>>> import numpy as np
>>> np.set_printoptions(precision=2, suppress=True, linewidth=200, sign=" ")
>>> E = np.load("case14.npy")
>>> print(E)
[[ 0.55 -0.26 -1.59]
 [ 0.7  -0.2  -1.5 ]
 [ 0.9   1.7  -0.6 ]]
>>> left, sig, VT = np.linalg.svd(E)
>>> print(np.argmax(sig[:-1] / (sig[1:] + 1e-6)) + 1)
2
>>> print(sig)
[ 2.57  1.77  0.1 ]
>>> A2 = left[:, :2] @ np.diag(sig[:2]) @ VT[:2]
>>> print(np.linalg.matrix_rank(A2))
2
>>> print(round(float(np.linalg.norm(E - A2, 2)), 2), round(float(sig[2]), 2))
0.1 0.1
>>> q, R = np.linalg.qr(E)
>>> print(q @ R)
[[ 0.55 -0.26 -1.59]
 [ 0.7  -0.2  -1.5 ]
 [ 0.9   1.7  -0.6 ]]
>>> print(q.shape, R.shape)
(3, 3) (3, 3)
>>> print(np.round(q.T @ q, 2) + 0)
[[ 1.  0.  0.]
 [ 0.  1.  0.]
 [ 0.  0.  1.]]
>>> X = np.load("block16.npy")
>>> print(X)
[[ 4 -4  0]
 [-4  4  0]
 [-4  4  0]
 [ 3 -3  0]]
>>> th = np.radians(45)
>>> R = np.eye(3)
>>> R[2, 2] = R[0, 0] = np.cos(th)
>>> R[2, 0], R[0, 2] = -np.sin(th), np.sin(th)
>>> print(R)
[[ 0.71  0.    0.71]
 [ 0.    1.    0.  ]
 [-0.71  0.    0.71]]
>>> A2 = X @ R.T
>>> print(np.allclose(np.linalg.norm(X, axis=1), np.linalg.norm(A2, axis=1)))
True
>>> r0 = np.array([1, 1])
>>> print(np.polyval(r0, R[0]))
[ 1.71  1.    1.71]
>>> print(np.convolve(R[0], r0))
[ 0.71  0.71  0.71  0.71]
>>> print(np.cross(R[0, :3], R[1, :3]))
[-0.71  0.    0.71]
>>> r0 = np.array([4, 2, 0])
>>> print(np.cross(X[2, :3], X[1, :3]))
[ 0  0  0]
>>> print(np.array([np.convolve(row, r0, "same") for row in X]))
[[-8 -8  0]
 [ 8  8  0]
 [ 8  8  0]
 [-6 -6  0]]
>>> print(np.convolve(X[2], r0))
[-16   8   8   0   0]
>>> print(round(np.trace(np.linalg.pinv(X) @ X), 2))
1.0
>>> print(X @ np.linalg.pinv(X) @ X)
[[ 4. -4.  0.]
 [-4.  4.  0.]
 [-4.  4.  0.]
 [ 3. -3.  0.]]
>>> print(np.unique(X.round(6), axis=0).shape)
(3, 3)
>>> x = np.array([2, -8, 2])
>>> h1 = np.maximum(X @ x, 0)
>>> print(h1)
[ 40   0   0  30]
>>> print(np.tanh(X @ x))
[ 1. -1. -1.  1.]
>>> print(np.maximum(X @ x, 0) - np.maximum(-X @ x, 0))
[ 40 -40 -40  30]
>>> print(np.maximum(X @ (3 * x), 0))
[ 120    0    0   90]
>>> print(np.flatnonzero(h1 > 1e-9))
[ 0  3]
>>> print(X.T @ h1)
[ 250 -250    0]
>>> rng = np.random.default_rng(90)
>>> lab = rng.integers(0, 2, 3)
>>> m1 = (lab[:, None] == lab) * -3 + np.eye(3)
>>> print(m1)
[[-2.  0.  0.]
 [ 0. -2. -3.]
 [ 0. -3. -2.]]
>>> print(np.unravel_index(np.abs(m1).argmax(), m1.shape))
(np.int64(1), np.int64(2))
>>> print(m1 - m1[0])
[[ 0.  0.  0.]
 [ 2. -2. -3.]
 [ 2. -3. -2.]]
>>> print(np.diff(m1, axis=0))
[[ 2. -2. -3.]
 [ 0. -1.  1.]]
>>> print(m1.mean(axis=0))
[-0.67 -1.67 -1.67]
>>> m1[:, 3]
Traceback (most recent call last):
  File "<python-input-50>", line 1, in <module>
    m1[:, 3]
    ~~^^^^^^
IndexError: index 3 is out of bounds for axis 1 with size 3
>>> print(m1.sum(axis=0))
[-2. -5. -5.]
>>> A2 = np.linalg.invert(m1)
Traceback (most recent call last):
  File "<python-input-52>", line 1, in <module>
    A2 = np.linalg.invert(m1)
         ^^^^^^^^^^^^^^^^
AttributeError: module 'numpy.linalg' has no attribute 'invert'
>>> A2 = np.linalg.inv(m1)
>>> print(np.linalg.det(m1) * A2)
[[-5. -0. -0.]
 [-0.  4. -6.]
 [-0. -6.  4.]]
>>> print(A2)
[[-0.5 -0.  -0. ]
 [-0.   0.4 -0.6]
 [-0.  -0.6  0.4]]
>>> print(np.allclose(A2, m1.T))
False
>>> print(round(float(np.linalg.cond(m1)), 2))
5.0
>>> print((np.abs(A2) > 1e-9).astype(int))
[[ 1  0  0]
 [ 0  1  1]
 [ 0  1  1]]
